% python3 -q
>>> import numpy as np
>>> from numpy import linalg as LA
>>> np.set_printoptions(suppress=True, linewidth=200)
>>> def rd(a):
...     return np.round(a, 4) + 0
... 
>>> W0 = np.array([[-1, -3, 0, -2, -2],
...     [-2, 2, 1, 1, 2],
...     [3, -1, 0, 2, -1],
...     [-3, 3, 3, 3, 1],
...     [-1, 3, -3, -1, 0]])
>>> T = np.stack([W0, -3 * W0, W0[::-1]])
>>> rd(LA.norm(T, axis=(1, 2)))
array([10.198 , 30.5941, 10.198 ])
>>> LA.matrix_rank(T)
array([5, 5, 5])
>>> T.sum(axis=0)
array([[ 1,  9, -3,  3,  4],
       [ 1, -1,  1,  1, -3],
       [-3,  1,  0, -2,  1],
       [ 4, -4, -5, -5,  0],
       [ 1, -9,  6,  0, -2]])
>>> LA.matrix_rank(T.reshape(3, -1))
np.int64(2)
>>> np.einsum("bij,cij->bc", T, T)
array([[ 104, -312,   43],
       [-312,  936, -129],
       [  43, -129,  104]])
>>> W0.inv()
Traceback (most recent call last):
  File "<python-input-11>", line 1, in <module>
    W0.inv()
    ^^^^^^
AttributeError: 'numpy.ndarray' object has no attribute 'inv'
>>> rd(LA.det(W0))
np.float64(-116.0)
>>> np.allclose(W0, W0.T)
False
>>> W0 @ W0
array([[ 15, -15,  -3,  -5,  -6],
       [ -4,  18,  -1,   9,   8],
       [ -6,  -8,   8,   0,  -6],
       [ -4,  24,   9,  23,  12],
       [-11,   9,   0,  -4,  10]])
>>> LA.determinant(W0)
Traceback (most recent call last):
  File "<python-input-15>", line 1, in <module>
    LA.determinant(W0)
    ^^^^^^^^^^^^^^
AttributeError: module 'numpy.linalg' has no attribute 'determinant'
>>> (W0 + W0.T) / 2
array([[-1. , -2.5,  1.5, -2.5, -1.5],
       [-2.5,  2. ,  0. ,  2. ,  2.5],
       [ 1.5,  0. ,  0. ,  2.5, -2. ],
       [-2.5,  2. ,  2.5,  3. ,  0. ],
       [-1.5,  2.5, -2. ,  0. ,  0. ]])
>>> x0 = np.array([3, 3, 1, 2, 1])
>>> rhs = W0 @ x0
>>> c, lr = np.zeros(5), 1 / LA.norm(W0, 2) ** 2
>>> for i in range(30):
...     c -= lr * W0.T @ (W0 @ c - rhs)
...     if i % 10 == 0: print(i, round(LA.norm(W0 @ c - rhs), 4))
... 
0 12.1547
10 0.8838
20 0.6959
>>> rd(c)
array([2.4209, 2.2924, 0.1457, 2.8583, 1.3366])
>>> rd(LA.cond(W0))
np.float64(18.7736)
>>> mat = np.load("a.npy")
>>> mat
array([[ 22,  -9,   7,   6],
       [ -9,  20, -17,   8],
       [  7, -17,  44,   5],
       [  6,   8,   5,  27]])
>>> # equal to its transpose
>>> x0 = np.array([4, 2, 2, 0])
>>> rhs = mat @ x0
>>> rhs
array([ 84, -30,  82,  50])
>>> rd(LA.solve(mat, mat[:, 2]))
array([0., 0., 1., 0.])
>>> rd(LA.solve(mat, rhs))
array([4., 2., 2., 0.])
>>> rd(LA.solve(mat.T, mat[2]))
array([0., 0., 1., 0.])
>>> rng = np.random.default_rng(597321)
>>> z = rng.permutation(4)
>>> z
array([2, 0, 3, 1])
>>> A2 = mat[z][:, z]
>>> np.trace(A2)
np.int64(113)
>>> rd(np.sort(np.abs(LA.eigvals(A2))))
array([ 3.848 , 20.8991, 32.0615, 56.1915])
>>> A2
array([[ 44,   7,   5, -17],
       [  7,  22,   6,  -9],
       [  5,   6,  27,   8],
       [-17,  -9,   8,  20]])
>>> Q = mat.astype(float).copy()
>>> for j in range(4):
...     Q[:, j] -= Q[:, :j] @ (Q[:, :j].T @ Q[:, j])
...     Q[:, j] /= LA.norm(Q[:, j])
... 
>>> rd(Q.T @ mat)
array([[ 25.4951, -17.6112,  25.299 ,  10.0804],
       [  0.    ,  22.8877, -29.0748,  18.1114],
       [  0.    ,   0.    ,  28.524 ,  18.6707],
       [  0.    ,   0.    ,   0.    ,   8.7045]])
>>> rd(Q.T @ Q)
array([[1., 0., 0., 0.],
       [0., 1., 0., 0.],
       [0., 0., 1., 0.],
       [0., 0., 0., 1.]])
>>> A2 = mat / np.sqrt((mat ** 2).mean(axis=1, keepdims=True))
>>> LA.matrix_rank(mat - mat.mean(axis=1, keepdims=True))
np.int64(3)
>>> rd(LA.norm(A2, axis=1))
array([2., 2., 2., 2.])
>>> x0 = np.array([9, -1, 5, 8])
>>> rhs = mat @ x0
>>> c, lr = np.zeros(4), 1 / LA.norm(mat, 2) ** 2
>>> for i in range(8):
...     c -= lr * mat.T @ (mat @ c - rhs)
...     if i % 2 == 0: print(i, round(LA.norm(mat @ c - rhs), 4))
... 
0 214.0975
2 111.0618
4 64.2467
6 41.552
>>> rd(LA.cond(mat))
np.float64(14.6029)
>>> rd(c)
array([ 7.2818, -1.3573,  5.4199,  8.1287])
>>> J = np.array([[-0.9, -0.1, -4.2, -0.1, -0.1, -2.7, 1.4, -0.2],
...     [2.0, -2.2, 0.9, -1.7, -0.2, -0.8, 1.1, 1.8],
...     [0.7, -1.6, -0.6, 2.8, -1.2, 0.1, -0.2, 0.9],
...     [1.5, -0.2, 1.5, -0.7, -0.2, -0.9, 0.7, 0.4],
...     [0.0, 2.1, -1.8, -0.9, -0.5, -1.4, 0.2, -0.4],
...     [0.4, 0.1, 0.9, -0.8, -2.0, 0.6, 1.7, 1.0]])
>>> ev, evecs = LA.eig(mat)
>>> rd(np.sort(LA.eigvals(mat.T)))
array([ 3.848 , 20.8991, 32.0615, 56.1915])
>>> rd(mat @ evecs[:, 0] - ev[0] * evecs[:, 0])
array([0., 0., 0., 0.])
>>> x0 = np.array([3, 9, 7, 6, 3, 0, 2, 0])
>>> h = np.maximum(J @ x0, 0)
>>> rd(np.maximum(J @ x0, 0) - np.maximum(-J @ x0, 0))
array([-31.1, -16.1,  -3.7,   9.8,  -0.2,   1. ])
>>> rd(J.T @ h)
array([15.1 , -1.86, 15.6 , -7.66, -3.96, -8.22,  8.56,  4.92])
>>> J * (h > 1e-9)[:, None]
array([[-0. , -0. , -0. , -0. , -0. , -0. ,  0. , -0. ],
       [ 0. , -0. ,  0. , -0. , -0. , -0. ,  0. ,  0. ],
       [ 0. , -0. , -0. ,  0. , -0. ,  0. , -0. ,  0. ],
       [ 1.5, -0.2,  1.5, -0.7, -0.2, -0.9,  0.7,  0.4],
       [ 0. ,  0. , -0. , -0. , -0. , -0. ,  0. , -0. ],
       [ 0.4,  0.1,  0.9, -0.8, -2. ,  0.6,  1.7,  1. ]])
>>> np.flatnonzero(h > 1e-9)
array([3, 5])
>>> rd(np.tanh(J @ x0))
array([-1.    , -1.    , -0.9988,  1.    , -0.1974,  0.7616])
